% python3 -q
>>> import numpy as np
>>> from numpy import linalg as LA
>>> np.set_printoptions(suppress=True, linewidth=120)
>>> F = np.load("data.npy")
>>> F.round(3)
array([[0.143, 0.   , 0.286, 0.   , 0.286, 0.286],
       [0.25 , 0.333, 0.083, 0.   , 0.25 , 0.083],
       [0.   , 0.429, 0.286, 0.   , 0.286, 0.   ],
       [0.2  , 0.067, 0.2  , 0.267, 0.133, 0.133],
       [0.111, 0.   , 0.333, 0.   , 0.222, 0.333],
       [0.   , 0.222, 0.222, 0.333, 0.111, 0.111]])
>>> Y = np.array([[0, 0], [0, 1], [2, 2], [2, 1], [0, 2], [1, 0]])
>>> np.round(F @ Y, 3)
array([[0.857, 1.143],
       [0.25 , 1.   ],
       [0.571, 1.571],
       [1.067, 1.   ],
       [1.   , 1.111],
       [1.222, 1.222]])
>>> LA.matrix_rank(np.vstack([F, Y.T]))
np.int64(6)
>>> LA.matrix_rank(F @ Y)
np.int64(2)
>>> np.round(np.einsum("ij->j", F), 3)
array([0.704, 1.051, 1.41 , 0.6  , 1.288, 0.947])
>>> np.round(np.einsum("ik,kj->ji", F, Y), 3)
array([[0.857, 0.25 , 0.571, 1.067, 1.   , 1.222],
       [1.143, 1.   , 1.571, 1.   , 1.111, 1.222]])
>>> rng = np.random.default_rng(488932)
>>> labels = rng.permutation(6)
>>> Y = F[:, labels] * rng.choice([-1, 1], 6)
>>> Y.round(3)
array([[ 0.   , -0.143,  0.286, -0.   ,  0.286, -0.286],
       [ 0.333, -0.25 ,  0.083, -0.   ,  0.083, -0.25 ],
       [ 0.429, -0.   ,  0.286, -0.   ,  0.   , -0.286],
       [ 0.067, -0.2  ,  0.2  , -0.267,  0.133, -0.133],
       [ 0.   , -0.111,  0.333, -0.   ,  0.333, -0.222],
       [ 0.222, -0.   ,  0.222, -0.333,  0.111, -0.111]])
>>> left, _, Vh = LA.svd(F.T @ Y)
>>> labels
array([1, 0, 2, 3, 5, 4])
>>> G = F.T @ F
>>> np.round(LA.eigvalsh(G)[::-1], 3)
array([1.093, 0.248, 0.151, 0.071, 0.006, 0.002])
>>> LA.matrix_rank(G)
np.int64(6)
>>> (F @ F.T).shape
(6, 6)
>>> np.round(LA.svd(F, compute_uv=False) ** 2, 3)
array([1.093, 0.248, 0.151, 0.071, 0.006, 0.002])
>>> np.round(np.diag(G), 3)
array([0.135, 0.349, 0.371, 0.182, 0.305, 0.23 ])
>>> left, sv, Vh = LA.svd(F, full_matrices=False)
>>> np.allclose(left * sv @ Vh, F)
True
>>> np.abs(left[:, 0]).round(6).argmax()
np.int64(2)
>>> np.round(left.T @ F @ Vh.T, 3) + 0
array([[1.046, 0.   , 0.   , 0.   , 0.   , 0.   ],
       [0.   , 0.498, 0.   , 0.   , 0.   , 0.   ],
       [0.   , 0.   , 0.389, 0.   , 0.   , 0.   ],
       [0.   , 0.   , 0.   , 0.266, 0.   , 0.   ],
       [0.   , 0.   , 0.   , 0.   , 0.08 , 0.   ],
       [0.   , 0.   , 0.   , 0.   , 0.   , 0.046]])
>>> (sv > 1e-8).sum()
np.int64(6)
>>> sv.round(3)
array([1.046, 0.498, 0.389, 0.266, 0.08 , 0.046])
>>> np.round(np.cumsum(sv ** 2) / np.sum(sv ** 2), 3)
array([0.696, 0.853, 0.95 , 0.995, 0.999, 1.   ])
>>> np.round(Vh @ Vh.T, 3) + 0
array([[1., 0., 0., 0., 0., 0.],
       [0., 1., 0., 0., 0., 0.],
       [0., 0., 1., 0., 0., 0.],
       [0., 0., 0., 1., 0., 0.],
       [0., 0., 0., 0., 1., 0.],
       [0., 0., 0., 0., 0., 1.]])
